$ python -q
>>> import numpy as np
>>> from numpy import linalg as LA
>>> np.set_printoptions(precision=2, suppress=True, linewidth=100, floatmode="fixed")
>>> def rnd(a):
...     return np.round(a, 2) + 0
... 
>>> arr = np.array([[3, -6, 0, 0, 2],
...     [6, -2, 0, 5, -1],
...     [6, -6, 0, 3, 1],
...     [6, 0, 0, 6, -2],
...     [0, 0, 0, 0, 0]])
>>> left, sigma, VT = LA.svd(arr)
>>> print(rnd(sigma))
[14.69  7.56  0.00  0.00  0.00]
>>> M2 = left[:, :2] @ np.diag(sigma[:2]) @ VT[:2]
>>> print(rnd(np.abs(arr - M2).max()))
0.0
>>> print(LA.matrix_rank(M2))
2
>>> print(rnd(LA.norm(arr - M2, 2)), rnd(sigma[2]))
0.0 0.0
>>> print(LA.lstsq(arr[:-1].T, arr[-1])[2])
2
>>> print(rnd(np.trace(LA.pinv(arr) @ arr)))
2.0
>>> print(np.abs(np.diag(LA.qr(arr)[1])) > 1e-9)
[ True  True False False False]
>>> proj = np.triu(np.array([[0, -4, 2, 1, 3],
...     [2, 0, 0, -2, 1],
...     [-3, 2, 0, 4, 0],
...     [2, -3, -3, 5, 1],
...     [2, -3, 4, 0, -5]]), 1) + np.eye(5)
>>> M2 = proj @ arr @ LA.inv(proj)
>>> print(M2)
[[  -3.00  -22.00    6.00  -73.00  110.00]
 [  -6.00  -26.00   12.00 -101.00  148.00]
 [  30.00  114.00  -60.00  465.00 -676.00]
 [   6.00   24.00  -12.00   96.00 -140.00]
 [   0.00    0.00    0.00    0.00    0.00]]
>>> print(proj @ arr - arr @ proj)
[[ -6.00   8.00  -6.00 -23.00   1.00]
 [-12.00  24.00 -12.00 -22.00 -17.00]
 [ 24.00  24.00 -12.00   6.00 -23.00]
 [  0.00  24.00 -12.00  -6.00 -24.00]
 [  0.00   0.00   0.00   0.00   0.00]]
>>> left, sigma, VT = LA.svd(arr)
>>> V = VT[:(sigma > 1e-8).sum()]
>>> rng = np.random.default_rng(531)
>>> x0 = arr[1] + 5 * arr[3] + rng.integers(2) * np.eye(5)[2]
>>> print(x0)
[ 36.00  -2.00   1.00  35.00 -11.00]
>>> print(np.allclose(V.T @ V @ x0, x0))
False
>>> print(LA.matrix_rank(np.vstack([arr, x0])))
3
>>> print(rnd(np.diag(V.T @ V)))
[0.55 0.78 0.00 0.50 0.17]
>>> cov = arr.T @ arr
>>> print(rnd(LA.svd(arr, compute_uv=False) ** 2))
[215.77  57.23   0.00   0.00   0.00]
>>> print(np.trace(cov), (arr ** 2).sum())
273 273
>>> print(np.allclose(cov, cov.T))
True
>>> M2 = np.array([[5, 8, 6, 2, 8],
...     [5, 3, 4, 6, 2],
...     [5, 1, 4, 5, 4],
...     [7, 2, 5, 4, 6],
...     [8, 0, 1, 3, 8]])
>>> data = np.triu(M2, 1)
>>> print(data)
[[0 8 6 2 8]
 [0 0 4 6 2]
 [0 0 0 5 4]
 [0 0 0 0 6]
 [0 0 0 0 0]]
>>> # rank 4
>>> print(np.argsort(-LA.norm(data, axis=0).round(6), kind="stable")[:3])
[4 3 1]
>>> print(rnd(LA.norm(data, 2) / LA.norm(data)))
0.86
>>> print([round(float(x), 2) for x in LA.svd(data, compute_uv=False)[:3]])
[14.88, 7.05, 5.18]
>>> K = np.array([[0.3, 0.4, -2.4, -0.3],
...     [2.4, 0.1, 0.1, 0.4],
...     [-1.0, 0.5, -1.1, -0.4],
...     [0.6, 1.1, 0.2, -0.8],
...     [-0.9, 0.1, -0.8, 0.8],
...     [-1.1, -0.4, 1.4, 1.4],
...     [-0.2, 0.1, 0.4, -0.1],
...     [1.3, -0.6, -1.0, -1.6],
...     [-0.1, 2.1, -0.4, -0.5],
...     [-1.4, 1.2, -0.2, -0.5],
...     [-1.2, 0.1, -0.4, 1.5],
...     [0.2, 0.1, -0.7, 1.0],
...     [-0.7, 1.0, -0.3, 0.4]])
>>> K[:, 3] = -1 * K[:, 2] + 0.1 * rng.normal(size=13)
>>> print(rnd(K))
[[ 0.30  0.40 -2.40  2.49]
 [ 2.40  0.10  0.10  0.06]
 [-1.00  0.50 -1.10  1.15]
 [ 0.60  1.10  0.20 -0.28]
 [-0.90  0.10 -0.80  0.78]
 [-1.10 -0.40  1.40 -1.36]
 [-0.20  0.10  0.40 -0.38]
 [ 1.30 -0.60 -1.00  1.08]
 [-0.10  2.10 -0.40  0.47]
 [-1.40  1.20 -0.20  0.34]
 [-1.20  0.10 -0.40  0.50]
 [ 0.20  0.10 -0.70  0.67]
 [-0.70  1.00 -0.30  0.41]]
>>> Z = K[[11, 1]].astype(float)
>>> for _ in range(3):
...     labels = LA.norm(K[:, None] - Z, axis=-1).argmin(axis=1)
...     Z = np.array([K[labels == j].mean(axis=0) for j in range(2)])
... 
>>> print(labels)
[0 1 0 0 0 0 0 1 0 0 0 0 0]
>>> print(rnd(Z[1] - Z[0]))
[ 2.35 -0.82 -0.06  0.13]
